% ipython --no-banner

In [1]: import numpy as np

In [2]: import numpy.linalg as la

In [3]: np.set_printoptions(precision=3, suppress=True, linewidth=140)

In [4]: rd = lambda a: np.round(a, 3) + 0

In [5]: arr = np.load("layer12.npy")

In [6]: arr
Out[6]: 
array([[-2.6  ,  1.8  , -7.836],
       [ 1.4  , -1.2  ,  4.056],
       [-0.3  , -0.8  , -0.981],
       [ 1.2  ,  1.3  ,  3.699],
       [-0.8  , -0.2  , -2.452],
       [-0.4  , -0.7  , -0.997],
       [ 0.6  ,  0.2  ,  1.832],
       [-0.1  , -0.6  , -0.214],
       [ 0.5  ,  0.2  ,  1.522],
       [ 0.5  , -1.   ,  1.547],
       [ 0.7  ,  0.8  ,  2.058],
       [-1.2  ,  1.1  , -3.78 ],
       [-0.8  ,  0.9  , -2.311],
       [ 0.1  , -2.1  ,  0.343],
       [-2.1  ,  0.   , -6.278],
       [-0.4  ,  1.   , -1.214],
       [ 2.3  ,  0.4  ,  6.975],
       [ 1.7  ,  0.   ,  5.081],
       [-0.4  , -0.2  , -1.301],
       [-0.1  , -1.2  , -0.323],
       [-1.3  ,  0.7  , -3.989],
       [ 1.5  ,  0.1  ,  4.474],
       [ 0.6  ,  1.4  ,  1.758],
       [-0.1  , -0.3  , -0.151],
       [-0.5  , -1.2  , -1.614],
       [-0.5  , -1.6  , -1.624],
       [ 2.5  , -1.1  ,  7.399]])

In [7]: # column 2 is much longer than the rest

In [8]: Xs = (arr - arr.mean(axis=0)) / arr.std(axis=0)

In [9]: rd(Xs.std(axis=0))
Out[9]: array([1., 1., 1.])

In [10]: b = la.lstsq(np.delete(Xs, 2, axis=1), Xs[:, 2])[0]

In [11]: rd(b)
Out[11]: array([1.   , 0.002])

In [12]: rd(1 - np.var(Xs[:, 2] - np.delete(Xs, 2, axis=1) @ b))
Out[12]: np.float64(0.999)

In [13]: hat = arr @ la.solve(arr.T @ arr, arr.T)

In [14]: np.allclose(hat @ hat, hat)
Out[14]: True

In [15]: rd(la.eigvalsh(hat))
Out[15]: array([0., 0., 0., 0., 0., 0., 0., 0., 0., 0., 0., 0., 0., 0., 0., 0., 0., 0., 0., 0., 0., 0., 0., 0., 1., 1., 1.])

In [16]: rd(hat @ arr[:, 2])
Out[16]: 
array([-7.836,  4.056, -0.981,  3.699, -2.452, -0.997,  1.832, -0.214,  1.522,  1.547,  2.058, -3.78 , -2.311,  0.343, -6.278, -1.214,
        6.975,  5.081, -1.301, -0.323, -3.989,  4.474,  1.758, -0.151, -1.614, -1.624,  7.399])
